>>> import numpy as np
>>> import numpy.linalg as la
>>> np.set_printoptions(precision=3, suppress=True, linewidth=120, legacy="1.25")
>>> rd = lambda a: np.round(a, 3) + 0
>>> M = np.load("block5.npy")
>>> print(M)
[[2 3 0 4 6 0]
 [1 3 1 2 6 2]
 [0 1 1 0 2 2]
 [2 3 0 2 3 0]
 [1 3 1 1 3 1]
 [0 1 1 0 1 1]]
>>> rng = np.random.default_rng(875091)
>>> labels = rng.permutation(6)
>>> labels
array([2, 4, 3, 0, 1, 5])
>>> B = M[labels][:, labels]
>>> print(np.allclose(B, M))
False
>>> np.diag(B)
array([1, 3, 2, 2, 3, 1])
>>> arr = np.load("x.npy")
>>> arr
array([[0, 1, 0],
       [0, 0, 1],
       [1, 0, 0]])
>>> # row-stochastic, so 1 is an eigenvalue
>>> x = np.array([0, 1, 3])
>>> y = arr @ x
>>> beta, lr = np.zeros(3), 1 / la.norm(arr, 2) ** 2
>>> for i in range(3):
...     beta -= lr * arr.T @ (arr @ beta - y)
...     if i % 1 == 0: print(i, round(la.norm(arr @ beta - y), 3))
... 
0 0.0
1 0.0
2 0.0
>>> beta
array([0., 1., 3.])
>>> rd(la.svd(arr, compute_uv=False))
array([1., 1., 1.])
>>> print(rd(la.pinv(arr)))
[[0. 0. 1.]
 [1. 0. 0.]
 [0. 1. 0.]]
>>> arr[:, 1] @ arr[:, 0]
0
>>> rd(la.norm(arr, axis=0))
array([1., 1., 1.])
>>> K = np.load("test4.npy")
>>> K
array([[-0.5 ,  0.1 , -0.7 ,  0.4 ],
       [ 0.1 , -0.02,  0.14, -0.08],
       [-2.  ,  0.4 , -2.8 ,  1.6 ]])
>>> # row 2 dominates
>>> q, r_ = la.qr(arr)
>>> r_
array([[-1.,  0.,  0.],
       [ 0., -1.,  0.],
       [ 0.,  0.,  1.]])
>>> Uu, sig, VT = la.svd(K)
>>> rd(sig)
array([3.938, 0.   , 0.   ])
>>> print(np.argmax(sig[:-1] / (sig[1:] + 1e-6)) + 1)
1
>>> B = Uu[:, :1] @ np.diag(sig[:1]) @ VT[:1]
>>> rd(np.abs(K - B).max())
0.0
>>> la.matrix_rank(B)
1
>>> rd(la.norm(K - B, 2)), rd(sig[1])
(0.0, 0.0)
>>> la.matrix_rank(K, rtol=0.05)
1
>>> rd(la.norm(K - B) / la.norm(K))
0.0
>>> rd(B)
array([[-0.5 ,  0.1 , -0.7 ,  0.4 ],
       [ 0.1 , -0.02,  0.14, -0.08],
       [-2.  ,  0.4 , -2.8 ,  1.6 ]])
>>> cov = K.T @ K
>>> rd(np.trace(cov)), rd((K ** 2).sum())
(15.506, 15.506)
>>> rd(np.diag(cov))
array([4.26 , 0.17 , 8.35 , 2.726])
>>> rd(cov)
array([[ 4.26 , -0.852,  5.964, -3.408],
       [-0.852,  0.17 , -1.193,  0.682],
       [ 5.964, -1.193,  8.35 , -4.771],
       [-3.408,  0.682, -4.771,  2.726]])
>>> (K @ K.T).shape
(3, 3)
>>> rd(la.eigvalsh(cov)[::-1])
array([15.506,  0.   ,  0.   ,  0.   ])
>>> print(np.allclose(cov, cov.T))
True
>>> w, evecs = la.eigh(cov)
>>> rd(evecs.T @ cov @ evecs)
array([[ 0.   ,  0.   ,  0.   ,  0.   ],
       [ 0.   ,  0.   ,  0.   ,  0.   ],
       [ 0.   ,  0.   ,  0.   ,  0.   ],
       [ 0.   ,  0.   ,  0.   , 15.506]])
>>> np.unique(w.round(6) + 0, return_counts=True)[1]
array([3, 1])
>>> rd(la.eigvalsh(cov + -2 * np.eye(4)))
array([-2.   , -2.   , -2.   , 13.506])
>>> print(rd(evecs @ np.diag(w) @ evecs.T))
[[ 4.26  -0.852  5.964 -3.408]
 [-0.852  0.17  -1.193  0.682]
 [ 5.964 -1.193  8.35  -4.771]
 [-3.408  0.682 -4.771  2.726]]
>>> rd(la.svd(cov, compute_uv=False))
array([15.506,  0.   ,  0.   ,  0.   ])
>>> print(rd(w))
[ 0.     0.     0.    15.506]
>>> print(rd(evecs.T @ evecs))
[[1. 0. 0. 0.]
 [0. 1. 0. 0.]
 [0. 0. 1. 0.]
 [0. 0. 0. 1.]]
>>> rd(la.eigvalsh(cov @ cov))
array([  0.   ,   0.   ,   0.   , 240.448])
>>> (w > 1e-8).sum(), (w < -1e-8).sum()
(1, 0)
>>> np.abs(evecs[:, -1]).round(6).argmax()
2
>>> r0 = np.array([2, 2])
>>> rd(np.correlate(K[1], K[2], "full"))
array([ 0.16 , -0.312,  0.32 , -0.728,  0.32 , -0.312,  0.16 ])
>>> E = np.load("case17.npy")
>>> E
array([[ 3,  2, -1],
       [-3, -1,  1],
       [-3,  0, -3]])
>>> np.trace(E)
-1
>>> print(rd(np.abs(la.eigvals(E)).max()))
3.596
>>> np.allclose(E, E.T)
False
>>> (E - E.T) / 2
array([[ 0. ,  2.5,  1. ],
       [-2.5,  0. ,  0.5],
       [-1. , -0.5,  0. ]])
>>> print(la.matrix_power(E, 4))
[[  0  -8  32]
 [ -9  -5 -25]
 [ 54 -42 150]]
>>> rd(np.sort(np.abs(la.eigvals(E))))
array([1.827, 1.827, 3.596])
>>> np.allclose(E @ E.T, E.T @ E)
False
>>> x = np.array([-1, 1, 3])
>>> h = np.maximum(E @ x, 0)
>>> print(np.flatnonzero(h > 1e-9))
[1]
>>> np.maximum(E @ x, 0) - np.maximum(-E @ x, 0)
array([-4,  5, -6])
>>> print(np.maximum(E @ (3 * x), 0))
[ 0 15  0]
>>> h
array([0, 5, 0])
>>> E * (h > 1e-9)[:, None]
array([[ 0,  0,  0],
       [-3, -1,  1],
       [ 0,  0,  0]])
>>> J = np.array([[2.0, -0.3, 0.7],
...     [-0.2, 1.6, 0.6],
...     [-1.0, 0.1, 1.3],
...     [-1.4, -1.1, 2.4]])
>>> J[:, 0] *= 3
>>> rd(J)
array([[ 6. , -0.3,  0.7],
       [-0.6,  1.6,  0.6],
       [-3. ,  0.1,  1.3],
       [-4.2, -1.1,  2.4]])
>>> x = np.array([2, 0, 3])
>>> y = J @ x
>>> print(rd(la.solve(J.T @ J, J.T @ y)))
[2. 0. 3.]
>>> rd(y)
array([14.1,  0.6, -2.1, -1.2])
>>> y = y + 0.1 * rng.normal(size=4)
>>> rd(y)
array([13.971,  0.635, -2.158, -1.139])
>>> beta, *_ = la.lstsq(J, y)
>>> rd(la.norm(y - J @ beta))
0.099
>>> print(rd(beta))
[1.983 0.003 2.98 ]
>>> print([round(float(la.norm(la.solve(J.T @ J + lam * np.eye(3), J.T @ y))), 2) for lam in (0, 1, 10, 100)])
[3.58, 3.15, 1.79, 0.6]
>>> x = np.array([1, -3, -3])
>>> la.norm(J @ x) <= la.norm(J, 2) * la.norm(x) + 1e-9
True
>>> (J @ x).argmax()
0
>>> rd((J * x).sum(axis=1))
array([ 4.8, -7.2, -7.2, -8.1])
>>> rd(J @ (2 * x))
array([  9.6, -14.4, -14.4, -16.2])
>>> rd(J @ np.ones(3))
array([ 6.4,  1.6, -1.6, -2.9])
>>> B = np.c_[J[:, :2] @ np.array([[4, -3], [1, -5]]), np.array([-3, 1, -4, -2])]
>>> rd(B)
array([[ 23.7, -16.5,  -3. ],
       [ -0.8,  -6.2,   1. ],
       [-11.9,   8.5,  -4. ],
       [-17.9,  18.1,  -2. ]])
>>> la.matrix_rank(np.c_[J, B])
4
>>> rd(la.norm(la.qr(J)[0].T @ B, axis=0) ** 2 / ((B ** 2).sum(axis=0) + 1e-12))
array([1.   , 1.   , 0.658])
>>> rd(la.norm(B - J @ la.lstsq(J, B)[0], axis=0))
array([0.   , 0.   , 3.202])
>>> la.matrix_rank(B)
3
